% ipython --no-banner

In [1]: import numpy as np

In [2]: np.set_printoptions(suppress=True, linewidth=100)

In [3]: out = np.array([[-2]])

In [4]: C = np.array([[2, 8], [4, 8]])

In [5]: data = np.block([[out, np.array([[0, 3]])], [np.zeros((2, 1)), C]])

In [6]: print(data)
[[-2.  0.  3.]
 [ 0.  2.  8.]
 [ 0.  4.  8.]]

In [7]: u = np.array([4, 2, 3])

In [8]: out = data + np.outer(u, np.eye(3)[2])

In [9]: out
Out[9]: 
array([[-2.,  0.,  7.],
       [ 0.,  2., 10.],
       [ 0.,  4., 11.]])

In [10]: np.linalg.matrix_rank(out - data)
Out[10]: np.int64(1)

In [11]: np.linalg.matrix_rank(np.linalg.inv(out) - np.linalg.inv(data), tol=1e-8)
Out[11]: np.int64(1)

In [12]: np.einsum("ii->", data)
Out[12]: np.float64(8.0)

In [13]: np.round(np.linalg.det(2 * data), 1), np.round(np.linalg.det(data), 1)
Out[13]: (np.float64(256.0), np.float64(32.0))

In [14]: round(float(np.linalg.det(data.T)), 1)
Out[14]: 32.0

In [15]: print(round(float(np.linalg.det(data[::-1])), 1))
-32.0

In [16]: rng = np.random.default_rng(10801)

In [17]: lab = rng.permutation(3)

In [18]: lab
Out[18]: array([0, 2, 1])

In [19]: out = data[lab][:, lab]

In [20]: round(np.linalg.det(out), 1), round(float(np.linalg.det(data[lab])), 1)
Out[20]: (np.float64(32.0), -32.0)

In [21]: print(np.diag(out))
[-2.  8.  2.]

In [22]: np.trace(out)
Out[22]: np.float64(8.0)

In [23]: ev, V = np.linalg.eig(data)

In [24]: data @ V[:, 0] - ev[0] * V[:, 0]
Out[24]: array([0., 0., 0.])

In [25]: np.round(np.sort(np.linalg.eigvals(data @ data)), 1)
Out[25]: array([  2.,   4., 130.])

In [26]: np.round(np.sort(np.linalg.eigvals(data.T)), 1)
Out[26]: array([-2. , -1.4, 11.4])

In [27]: gram = data.T @ data

In [28]: np.round(np.linalg.svd(data, compute_uv=False) ** 2, 1)
Out[28]: array([154.4,   5.4,   1.2])

In [29]: np.allclose(gram, gram.T)
Out[29]: True

In [30]: np.round(np.linalg.eigvalsh(gram)[::-1], 1)
Out[30]: array([154.4,   5.4,   1.2])

In [31]: W0 = np.load("case13.npy")

In [32]: print(W0)
[[ 0 -2  4]
 [ 0  0 -4]
 [ 0  0  0]]

In [33]: # triangular

In [34]: rank = np.linalg.matrix_rank(W0)

In [35]: rank
Out[35]: np.int64(2)

In [36]: N = np.linalg.svd(W0)[2][rank:].T

In [37]: N @ N.T
Out[37]: 
array([[1., 0., 0.],
       [0., 0., 0.],
       [0., 0., 0.]])

In [38]: np.allclose(W0 @ N, 0)
Out[38]: True

In [39]: np.linalg.matrix_rank(W0.T @ W0), np.linalg.matrix_rank(W0 @ W0.T)
Out[39]: (np.int64(2), np.int64(2))

In [40]: [int(np.linalg.matrix_rank(W0[:, :j + 1])) for j in range(3)]
Out[40]: [0, 1, 2]

In [41]: W0 @ N
Out[41]: 
array([[0.],
       [0.],
       [0.]])

In [42]: round(np.linalg.norm(W0[1] - W0[0]), 1)
Out[42]: np.float64(8.2)

In [43]: np.round(np.linalg.norm(W0, axis=1), 1)
Out[43]: array([4.5, 4. , 0. ])

In [44]: np.round(np.linalg.norm(W0) ** 2 / np.linalg.norm(W0, 2) ** 2, 1)
Out[44]: np.float64(1.1)

In [45]: print(np.linalg.lstsq(W0[:-1].T, W0[-1])[2])
2

In [46]: print(np.allclose(W0[:-1].T @ np.linalg.lstsq(W0[:-1].T, W0[-1])[0], W0[-1]))
True

In [47]: np.abs(np.diag(np.linalg.qr(W0)[1])) > 1e-9
Out[47]: array([False, False, False])

In [48]: np.prod(np.diag(W0)), round(float(np.linalg.det(W0)), 1)
Out[48]: (np.int64(0), 0.0)

In [49]: [int(np.linalg.matrix_rank(np.linalg.matrix_power(W0, p))) for p in range(1, 4)]
Out[49]: [2, 1, 0]

In [50]: print(np.linalg.matrix_rank(W0 - W0[0, 0] * np.eye(3)))
2

In [51]: np.linalg.matrix_power(W0 - np.diag(np.diag(W0)), 3)
Out[51]: 
array([[0, 0, 0],
       [0, 0, 0],
       [0, 0, 0]])

In [52]: print(np.linalg.matrix_rank(W0, rtol=0.1))
2

In [53]: [round(float(x), 1) for x in np.linalg.svd(W0, compute_uv=False)[:3]]
Out[53]: [5.8, 1.4, 0.0]

In [54]: np.linalg.cond(W0) > 100
Out[54]: np.True_

In [55]: np.argsort(-np.linalg.norm(W0, axis=0).round(6), kind="stable")[:3]
Out[55]: array([2, 1, 0])

In [56]: A = np.load("test15.npy")

In [57]: A.round(1)
Out[57]: 
array([[ 1. ,  0.2, -0.1],
       [ 0.2, -0.3,  0.9],
       [-0.1,  0.9,  0.3]])

In [58]: # columns are unit length and at right angles

In [59]: ev, V = np.linalg.eig(A)

In [60]: np.prod(ev)
Out[60]: np.float64(-1.0)

In [61]: np.round(np.sort(np.linalg.eigvals(A.T)), 1)
Out[61]: array([-1.,  1.,  1.])

In [62]: print(np.round(A @ V[:, 0] - ev[0] * V[:, 0], 1) + 0)
[0. 0. 0.]

In [63]: ev
Out[63]: array([ 1., -1.,  1.])

In [64]: np.count_nonzero(A)
Out[64]: np.int64(9)

In [65]: np.round(A - A[0], 1)
Out[65]: 
array([[ 0. ,  0. ,  0. ],
       [-0.8, -0.5,  1.1],
       [-1.1,  0.7,  0.5]])

In [66]: print(np.round(np.linalg.svd(A, compute_uv=False), 1))
[1. 1. 1.]

In [67]: np.round(A.sum(axis=1), 1)
Out[67]: array([1. , 0.8, 1.1])

In [68]: np.round(A.sum(axis=0), 1)
Out[68]: array([1. , 0.8, 1.1])

In [69]: np.round(np.diff(A, axis=0), 1)
Out[69]: 
array([[-0.8, -0.5,  1.1],
       [-0.3,  1.2, -0.6]])

In [70]: print(round(float(np.linalg.norm(A)), 1))
1.7

In [71]: print(np.unravel_index(np.abs(A).argmax(), A.shape))
(np.int64(0), np.int64(0))
